$ python -q
>>> import numpy as np
>>> np.set_printoptions(precision=2, suppress=True, linewidth=100, floatmode="fixed")
>>> W0 = np.load("layer8.npy")
>>> W0
array([[ 0.00, -3.50, -5.51,  9.51, -5.51, -1.99, -4.51,  8.51, -5.51,  5.50],
       [ 0.00, -2.33, -1.98,  5.98, -1.98, -4.35, -0.98,  4.98, -1.98,  4.33],
       [ 0.00, -2.83, -3.49,  7.49, -3.49, -3.34, -2.49,  6.49, -3.49,  4.83],
       [ 0.00, -2.64, -2.93,  6.93, -2.93, -3.72, -1.93,  5.93, -2.93,  4.64],
       [ 0.00, -1.70, -0.09,  4.09, -0.09, -5.61,  0.91,  3.09, -0.09,  3.70],
       [ 0.00, -1.16,  1.52,  2.48,  1.52, -6.68,  2.52,  1.48,  1.52,  3.16],
       [ 0.00, -0.99,  2.03,  1.97,  2.03, -7.02,  3.03,  0.97,  2.03,  2.99],
       [ 0.00, -3.34, -5.01,  9.01, -5.01, -2.33, -4.01,  8.01, -5.01,  5.34],
       [ 0.00, -3.34, -5.01,  9.01, -5.01, -2.33, -4.01,  8.01, -5.01,  5.34],
       [ 0.00, -2.28, -1.83,  5.83, -1.83, -4.45, -0.83,  4.83, -1.83,  4.28],
       [ 0.00, -1.75, -0.26,  4.26, -0.26, -5.49,  0.74,  3.26, -0.26,  3.75],
       [ 0.00, -2.51, -2.53,  6.53, -2.53, -3.98, -1.53,  5.53, -2.53,  4.51],
       [ 0.00, -2.08, -1.23,  5.23, -1.23, -4.85, -0.23,  4.23, -1.23,  4.08],
       [ 0.00, -1.30,  1.09,  2.91,  1.09, -6.40,  2.09,  1.91,  1.09,  3.30],
       [ 0.00, -1.32,  1.03,  2.97,  1.03, -6.35,  2.03,  1.97,  1.03,  3.32],
       [ 0.00, -1.81, -0.42,  4.42, -0.42, -5.38,  0.58,  3.42, -0.42,  3.81],
       [ 0.00, -2.09, -1.27,  5.27, -1.27, -4.82, -0.27,  4.27, -1.27,  4.09],
       [ 0.00, -3.54, -5.63,  9.63, -5.63, -1.91, -4.63,  8.63, -5.63,  5.54],
       [ 0.00, -1.20,  1.40,  2.60,  1.40, -6.60,  2.40,  1.60,  1.40,  3.20],
       [ 0.00, -2.96, -3.89,  7.89, -3.89, -3.07, -2.89,  6.89, -3.89,  4.96]])
>>> np.linalg.cond(W0) > 100
np.True_
>>> [round(float(x), 2) for x in np.linalg.svd(W0, compute_uv=False)[:3]]
[49.73, 21.39, 0.02]
>>> np.linalg.matrix_rank(W0, rtol=0.1)
np.int64(2)
>>> np.unique(W0.round(6), axis=0).shape
(19, 10)
>>> np.allclose(W0[:-1].T @ np.linalg.lstsq(W0[:-1].T, W0[-1])[0], W0[-1])
True
>>> np.linalg.lstsq(W0[:-1].T, W0[-1])[2]
np.int32(4)
>>> r0 = np.array([4, 5])
>>> np.cross(W0[6, :3], W0[18, :3])
array([1.05, 0.00, 0.00])
>>> B = np.array([[3, 2],
...     [1, 3],
...     [3, 2],
...     [0, 2],
...     [0, 0],
...     [1, 3],
...     [0, 0],
...     [1, 3],
...     [1, 3],
...     [3, 0]])
>>> np.linalg.matrix_rank(np.vstack([W0, B.T]))
np.int64(6)
>>> np.vstack([W0, B.T]).shape
(22, 10)
>>> np.einsum("ij->j", W0)
array([  0.00, -44.67, -34.01, 114.01, -34.01, -90.67, -14.01,  94.01, -34.01,  84.67])
>>> np.linalg.matrix_rank(W0 @ B)
np.int64(2)
>>> left, sv, Vh = np.linalg.svd(W0)
>>> vecs = Vh[:(sv > 1e-8).sum()]
>>> rng = np.random.default_rng(911142)
>>> vec = W0[2] + -1 * W0[3] + rng.integers(2) * np.eye(10)[5]
>>> vec
array([ 0.00, -0.19, -0.56,  0.56, -0.56,  1.38, -0.56,  0.56, -0.56,  0.19])
>>> round(np.linalg.norm(vec - vecs.T @ vecs @ vec), 2)
np.float64(0.0)
>>> np.diag(vecs.T @ vecs)
array([0.00, 0.55, 0.21, 0.58, 0.21, 1.00, 0.35, 0.35, 0.21, 0.55])
>>> feats = np.loadtxt("run1.csv", delimiter=",")
>>> feats
array([[4.00, 2.00, 4.00, 2.00, 2.00, 4.00, 2.00, 6.00, 6.00, 4.00, 4.00],
       [2.00, 1.00, 2.00, 1.00, 1.00, 2.00, 1.00, 3.00, 3.00, 2.00, 2.00],
       [4.00, 2.00, 4.00, 2.00, 2.00, 4.00, 2.00, 6.00, 6.00, 4.00, 4.00],
       [2.00, 1.00, 2.00, 1.00, 1.00, 2.00, 1.00, 3.00, 3.00, 2.00, 2.00],
       [2.00, 1.00, 2.00, 1.00, 1.00, 2.00, 1.00, 3.00, 3.00, 2.00, 2.00],
       [4.00, 2.00, 4.00, 2.00, 2.00, 4.00, 2.00, 6.00, 6.00, 4.00, 4.00],
       [2.00, 1.00, 2.00, 1.00, 1.00, 2.00, 1.00, 3.00, 3.00, 2.00, 2.00],
       [6.00, 3.00, 6.00, 3.00, 3.00, 6.00, 3.00, 9.00, 9.00, 6.00, 6.00],
       [6.00, 3.00, 6.00, 3.00, 3.00, 6.00, 3.00, 9.00, 9.00, 6.00, 6.00],
       [4.00, 2.00, 4.00, 2.00, 2.00, 4.00, 2.00, 6.00, 6.00, 4.00, 4.00],
       [4.00, 2.00, 4.00, 2.00, 2.00, 4.00, 2.00, 6.00, 6.00, 4.00, 4.00]])
>>> left, sv, Vh = np.linalg.svd(feats)
>>> vecs = Vh[:(sv > 1e-8).sum()]
>>> vec = feats[9] + -1 * feats[0] + rng.integers(2) * np.eye(11)[10]
>>> vec
array([0.00, 0.00, 0.00, 0.00, 0.00, 0.00, 0.00, 0.00, 0.00, 0.00, 1.00])
>>> np.linalg.matrix_rank(np.vstack([feats, vec]))
np.int64(2)
>>> round(np.linalg.norm(vec - vecs.T @ vecs @ vec), 2)
np.float64(0.95)
>>> np.allclose(vecs.T @ vecs @ vec, vec)
False
